% python3 -q
>>> import numpy as np
>>> from numpy import linalg as LA
>>> np.set_printoptions(precision=2, suppress=True, linewidth=120)
>>> def tidy(a):
...     return np.round(a, 2) + 0
... 
>>> f = np.array([0, -2, 1, -3, -1, -2, 2, -2])
>>> W0 = np.array([np.roll(f, i) for i in range(8)])
>>> print(W0)
[[ 0 -2  1 -3 -1 -2  2 -2]
 [-2  0 -2  1 -3 -1 -2  2]
 [ 2 -2  0 -2  1 -3 -1 -2]
 [-2  2 -2  0 -2  1 -3 -1]
 [-1 -2  2 -2  0 -2  1 -3]
 [-3 -1 -2  2 -2  0 -2  1]
 [ 1 -3 -1 -2  2 -2  0 -2]
 [-2  1 -3 -1 -2  2 -2  0]]
>>> gram = W0.T @ W0
>>> print(tidy(LA.svd(W0, compute_uv=False) ** 2))
[121.    49.    17.    17.     5.83   5.83   0.17   0.17]
>>> print(np.diag(gram))
[27 27 27 27 27 27 27 27]
>>> vec = np.array([-5, -1, 0, 2, 4, -3, 2, -3])
>>> rhs = W0 @ vec
>>> coef, lr = np.zeros(8), 1 / LA.norm(W0, 2) ** 2
>>> for i in range(20):
...     coef -= lr * W0.T @ (W0 @ coef - rhs)
...     if i % 5 == 0: print(i, round(LA.norm(W0 @ coef - rhs), 2))
... 
0 16.43
5 11.11
10 8.47
15 6.65
>>> print(tidy(LA.cond(W0)))
26.56
>>> O, _ = LA.qr(np.array([[0.7, 0.2, -0.2, -1.3],
...     [0.1, 0.1, 0.3, -0.2],
...     [0.3, -0.7, 0.7, -0.2],
...     [0.0, 0.6, -2.6, 0.9]]))
>>> F = O[:, :4]
>>> print(tidy(F))
[[-0.91 -0.29  0.19  0.23]
 [-0.13 -0.12  0.33 -0.93]
 [-0.39  0.71 -0.54 -0.23]
 [ 0.   -0.63 -0.75 -0.19]]
>>> print(tidy(LA.svd(F, compute_uv=False)))
[1. 1. 1. 1.]
>>> print(tidy(F[:, 1] @ F[:, 3]))
0.0
>>> print(tidy(LA.norm(F, axis=0)))
[1. 1. 1. 1.]
>>> print(tidy(F.T @ F))
[[1. 0. 0. 0.]
 [0. 1. 0. 0.]
 [0. 0. 1. 0.]
 [0. 0. 0. 1.]]
>>> print(tidy(LA.pinv(F)))
[[-0.91 -0.13 -0.39  0.  ]
 [-0.29 -0.12  0.71 -0.63]
 [ 0.19  0.33 -0.54 -0.75]
 [ 0.23 -0.93 -0.23 -0.19]]
>>> print(tidy(F @ F.T))
[[1. 0. 0. 0.]
 [0. 1. 0. 0.]
 [0. 0. 1. 0.]
 [0. 0. 0. 1.]]
>>> vec = np.array([-2, -1, 1, 1])
>>> print(4 - LA.matrix_rank(F - np.eye(4), tol=1e-8))
1
>>> print(tidy(np.sort(np.abs(np.degrees(np.angle(LA.eigvals(F)))))))
[  0.   151.43 151.43 180.  ]
>>> print(tidy(LA.norm(vec)), tidy(LA.norm(F @ vec)))
2.65 2.65
>>> print(tidy(LA.det(F)))
-1.0
>>> f = np.array([-4, -2, 1])
>>> K = 3 * np.eye(3) + np.outer(f, f)
>>> print(K)
[[19.  8. -4.]
 [ 8.  7. -2.]
 [-4. -2.  4.]]
>>> vec = np.array([-1, -3, 3, 0])
>>> rhs = F @ vec
>>> print(tidy(rhs))
[ 2.33  1.46 -3.36 -0.35]
>>> print(tidy(LA.solve(F, rhs)))
[-1. -3.  3.  0.]
>>> print(tidy(LA.solve(F, -1 * rhs)))
[ 1.  3. -3.  0.]
>>> print(tidy(LA.solve(F, F[:, 2])))
[0. 0. 1. 0.]
>>> A = np.load("data.npy")
>>> print(tidy(A))
[[ 0.   -0.01  0.05 -0.01]
 [-0.01  0.02 -0.15  0.02]
 [ 0.05 -0.15  0.95 -0.15]
 [-0.01  0.02 -0.15  0.02]]
>>> print(tidy(A @ LA.pinv(A) @ A))
[[ 0.   -0.01  0.05 -0.01]
 [-0.01  0.02 -0.15  0.02]
 [ 0.05 -0.15  0.95 -0.15]
 [-0.01  0.02 -0.15  0.02]]
>>> print(np.unique(A.round(6), axis=0).shape)
(3, 4)
>>> print(tidy(np.trace(LA.pinv(A) @ A)))
1.0
